$ python -q
>>> import numpy as np
>>> import numpy.linalg as la
>>> np.set_printoptions(precision=2, suppress=True, linewidth=140, sign=" ")
>>> def rnd(a):
...     return np.round(a, 2) + 0
... 
>>> data = np.loadtxt("arr.csv", delimiter=",")
>>> data
array([[ 0., -1.,  0., -2., -3.],
       [-2.,  0., -3.,  0.,  0.],
       [-2.,  0., -3.,  0.,  0.],
       [ 0., -1.,  0., -2., -3.],
       [ 0.,  0.,  0.,  0.,  0.],
       [ 0.,  0.,  0.,  0.,  0.],
       [-2.,  0., -3.,  0.,  0.],
       [-1.,  0.,  1., -5.,  3.],
       [-2., -2., -2.,  1.,  1.],
       [ 0.,  0.,  0.,  0.,  0.],
       [-1.,  1.,  3., -3.,  2.],
       [-1.,  1.,  3., -3.,  2.],
       [-4., -2., -5.,  1.,  1.],
       [ 0., -1.,  0., -2., -3.],
       [-4., -2., -5.,  1.,  1.],
       [-1.,  1.,  3., -3.,  2.],
       [ 0.,  0.,  0.,  0.,  0.],
       [-2., -2., -2.,  1.,  1.],
       [ 0., -1., -2., -2.,  1.],
       [ 0., -1.,  0., -2., -3.],
       [ 0.,  0.,  0.,  0.,  0.],
       [-1.,  0.,  1., -5.,  3.],
       [ 0., -1.,  0., -2., -3.],
       [ 0.,  0.,  0.,  0.,  0.],
       [-2.,  0., -3.,  0.,  0.],
       [ 0., -1.,  0., -2., -3.],
       [-2.,  0., -3.,  0.,  0.],
       [-3.,  0.,  0., -5., -1.],
       [ 0.,  0.,  0.,  0.,  0.]])
>>> x0 = np.array([-2, 8, 7, -8, 9])
>>> target = data @ x0
>>> beta, lr = np.zeros(5), 1 / la.norm(data, 2) ** 2
>>> for i in range(6):
...     beta -= lr * data.T @ (data @ beta - target)
...     if i % 2 == 0: print(i, round(la.norm(data @ beta - target), 2))
... 
0 54.61
2 18.83
4 12.75
>>> rnd(beta)
array([-1.3 ,  4.67,  7.61, -7.99,  9.56])
>>> d = la.norm(data[:, None] - data[None], axis=-1)
>>> rnd(la.norm(data - data.mean(axis=0), axis=1))
array([ 3.34,  2.8 ,  2.8 ,  3.34,  1.76,  1.76,  2.8 ,  5.21,  3.32,  1.76,  4.82,  4.82,  5.98,  3.34,  5.98,  4.82,  1.76,  3.32,  2.23,
        3.34,  1.76,  5.21,  3.34,  1.76,  2.8 ,  3.34,  2.8 ,  4.48,  1.76])
>>> (d + 1e9 * np.eye(29)).round(6).argmin(axis=1)
array([  3,   2,   1,   0,   5,   4,   1,  21,  17,   4,  11,  10,  14,   0,  12,  10,   4,   8,   4,   0,   4,   7,   0,   4,   1,   0,
         1,   7,   4])
>>> d[0].round(6).argsort(kind="stable")[:4]
array([  0,   3,  13,  19])
>>> np.unravel_index(d.round(6).argmax(), d.shape)
(np.int64(10), np.int64(12))
>>> d.mean(axis=1).argmax()
np.int64(12)
>>> la.matrix_rank(d ** 2)
np.int64(7)
>>> rng = np.random.default_rng(3206)
>>> idx = rng.permutation(5)
>>> A2 = data[:, idx] * rng.choice([-1, 1], 5)
>>> A2
array([[-3.,  0., -2., -1., -0.],
       [ 0., -3.,  0.,  0.,  2.],
       [ 0., -3.,  0.,  0.,  2.],
       [-3.,  0., -2., -1., -0.],
       [ 0.,  0.,  0.,  0., -0.],
       [ 0.,  0.,  0.,  0., -0.],
       [ 0., -3.,  0.,  0.,  2.],
       [ 3.,  1., -5.,  0.,  1.],
       [ 1., -2.,  1., -2.,  2.],
       [ 0.,  0.,  0.,  0., -0.],
       [ 2.,  3., -3.,  1.,  1.],
       [ 2.,  3., -3.,  1.,  1.],
       [ 1., -5.,  1., -2.,  4.],
       [-3.,  0., -2., -1., -0.],
       [ 1., -5.,  1., -2.,  4.],
       [ 2.,  3., -3.,  1.,  1.],
       [ 0.,  0.,  0.,  0., -0.],
       [ 1., -2.,  1., -2.,  2.],
       [ 1., -2., -2., -1., -0.],
       [-3.,  0., -2., -1., -0.],
       [ 0.,  0.,  0.,  0., -0.],
       [ 3.,  1., -5.,  0.,  1.],
       [-3.,  0., -2., -1., -0.],
       [ 0.,  0.,  0.,  0., -0.],
       [ 0., -3.,  0.,  0.,  2.],
       [-3.,  0., -2., -1., -0.],
       [ 0., -3.,  0.,  0.,  2.],
       [-1.,  0., -5.,  0.,  3.],
       [ 0.,  0.,  0.,  0., -0.]])
>>> Uu, _, VT = la.svd(data.T @ A2)
>>> rnd(Uu @ VT)
array([[ 0.,  0.,  0.,  0., -1.],
       [ 0.,  0.,  0.,  1.,  0.],
       [ 0.,  1.,  0.,  0.,  0.],
       [ 0.,  0.,  1.,  0.,  0.],
       [ 1.,  0.,  0.,  0.,  0.]])
>>> idx
array([ 4,  2,  3,  1,  0])
>>> x0 = np.array([3, 0, 1, 0, 1])
>>> target = A2 @ x0
>>> beta, lr = np.zeros(5), 1 / la.norm(A2, 2) ** 2
>>> for i in range(30):
...     beta -= lr * A2.T @ (A2 @ beta - target)
...     if i % 5 == 0: print(i, round(la.norm(A2 @ beta - target), 2))
... 
0 16.61
5 1.64
10 1.15
15 0.9
20 0.7
25 0.55
>>> rnd(beta)
array([ 3.  , -0.07,  0.96,  0.1 ,  0.94])
>>> rnd(la.cond(A2))
np.float64(4.59)
>>> E = np.load("sample0.npy")
>>> E
array([[ 0.1 ,  0.03,  2.08,  1.05, -0.03],
       [-0.02, -0.07,  2.  ,  1.03,  0.02],
       [-0.08, -0.03,  2.  ,  0.96, -0.04],
       [-0.03,  0.06,  1.97,  1.09,  0.03],
       [-0.04, -0.03,  1.99,  0.97,  0.  ],
       [-0.05,  0.  ,  2.03,  1.  ,  0.11],
       [-0.01,  0.02,  1.93,  1.  ,  0.02],
       [ 0.08, -0.05,  2.01,  1.  , -0.07],
       [ 0.04, -0.01,  1.9 ,  0.91,  0.11],
       [ 0.02, -0.03,  1.93,  1.09,  0.07],
       [ 1.03,  3.05,  1.02,  3.07,  0.  ],
       [ 1.05,  3.08,  1.11,  2.99,  0.  ],
       [ 1.03,  2.89,  1.  ,  3.04,  0.08],
       [ 0.98,  3.1 ,  0.93,  2.92,  0.05],
       [ 1.  ,  2.99,  1.04,  2.96,  0.01],
       [ 1.05,  2.96,  1.05,  3.06,  0.01],
       [ 1.01,  2.98,  0.96,  2.97, -0.01],
       [ 0.98,  2.98,  0.92,  2.99,  0.05],
       [ 1.01,  3.01,  1.  ,  3.01,  0.01],
       [ 1.  ,  3.03,  1.01,  3.04, -0.04]])
>>> Ac = E - E.mean(axis=0)
>>> Uu, sig, VT = la.svd(Ac, full_matrices=False)
>>> rnd(sig ** 2 / (sig ** 2).sum())
array([ 1.,  0.,  0.,  0.,  0.])
>>> np.searchsorted(np.cumsum(sig ** 2) / (sig ** 2).sum(), 0.9) + 1
np.int64(1)
>>> rnd(VT[0] * np.sign(VT[0, np.abs(VT[0]).argmax()]))
array([ 0.26,  0.78, -0.25,  0.51,  0.  ])
>>> rnd(Ac.mean(axis=0))
array([ 0.,  0.,  0.,  0.,  0.])
>>> (np.sign(Uu[:, 0]) == np.sign(Uu[0, 0])).astype(int)
array([ 1,  1,  1,  1,  1,  1,  1,  1,  1,  1,  0,  0,  0,  0,  0,  0,  0,  0,  0,  0])
>>> np.abs(Uu[:, 0]).argmax()
np.int64(10)
>>> Uu, sig, VT = la.svd(E)
>>> rnd(sig)
array([ 14.7 ,   5.88,   0.23,   0.22,   0.17])
>>> A2 = Uu[:, :2] @ np.diag(sig[:2]) @ VT[:2]
>>> la.matrix_rank(A2)
np.int64(2)
>>> rnd(la.norm(E - A2) / la.norm(E))
np.float64(0.02)
>>> la.matrix_rank(E, rtol=0.05)
np.int64(2)
>>> rnd(A2)
array([[ 0.02,  0.03,  2.06,  1.08,  0.02],
       [-0.01, -0.05,  2.02,  1.  ,  0.02],
       [-0.02, -0.06,  1.99,  0.97,  0.02],
       [ 0.03,  0.06,  1.98,  1.07,  0.02],
       [-0.01, -0.05,  1.98,  0.98,  0.02],
       [ 0.  , -0.03,  2.02,  1.02,  0.02],
       [ 0.01,  0.01,  1.93,  1.  ,  0.02],
       [ 0.  , -0.03,  2.01,  1.01,  0.02],
       [ 0.  , -0.03,  1.88,  0.95,  0.02],
       [ 0.01,  0.02,  1.96,  1.03,  0.02],
       [ 1.03,  3.06,  1.03,  3.06,  0.02],
       [ 1.02,  3.03,  1.07,  3.06,  0.02],
       [ 1.  ,  2.95,  1.03,  2.98,  0.02],
       [ 1.02,  3.04,  0.9 ,  2.98,  0.01],
       [ 1.  ,  2.97,  1.03,  2.99,  0.02],
       [ 1.01,  3.  ,  1.07,  3.03,  0.02],
       [ 1.01,  2.99,  0.96,  2.97,  0.02],
       [ 1.01,  3.  ,  0.94,  2.96,  0.02],
       [ 1.02,  3.01,  1.  ,  3.01,  0.02],
       [ 1.02,  3.03,  1.01,  3.03,  0.02]])
>>> basis = E[[11, 13]].astype(float)
>>> for _ in range(7):
...     idx = la.norm(E[:, None] - basis, axis=-1).argmin(axis=1)
...     basis = np.array([E[idx == j].mean(axis=0) for j in range(2)])
... 
>>> idx
array([ 0,  0,  0,  0,  0,  0,  0,  0,  0,  0,  1,  1,  1,  1,  1,  1,  1,  1,  1,  1])
>>> np.abs(basis[1] - basis[0]).argmax()
np.int64(1)
>>> rnd(basis[1] - basis[0])
array([ 1.01,  3.02, -0.98,  2.  , -0.01])
>>> W0 = np.array([[2, 1, 2], [1, 2, 1], [2, 1, 2]])
>>> W0
array([[ 2,  1,  2],
       [ 1,  2,  1],
       [ 2,  1,  2]])
>>> np.argsort(-la.norm(W0, axis=0).round(6), kind="stable")[:3]
array([ 0,  2,  1])
>>> la.matrix_rank(W0, rtol=0.1)
np.int64(2)
>>> [round(float(x), 2) for x in la.svd(W0, compute_uv=False)[:3]]
[4.73, 1.27, 0.0]
>>> rnd(la.norm(W0, 2) / la.norm(W0))
np.float64(0.97)
>>> la.cond(W0) > 100
np.True_
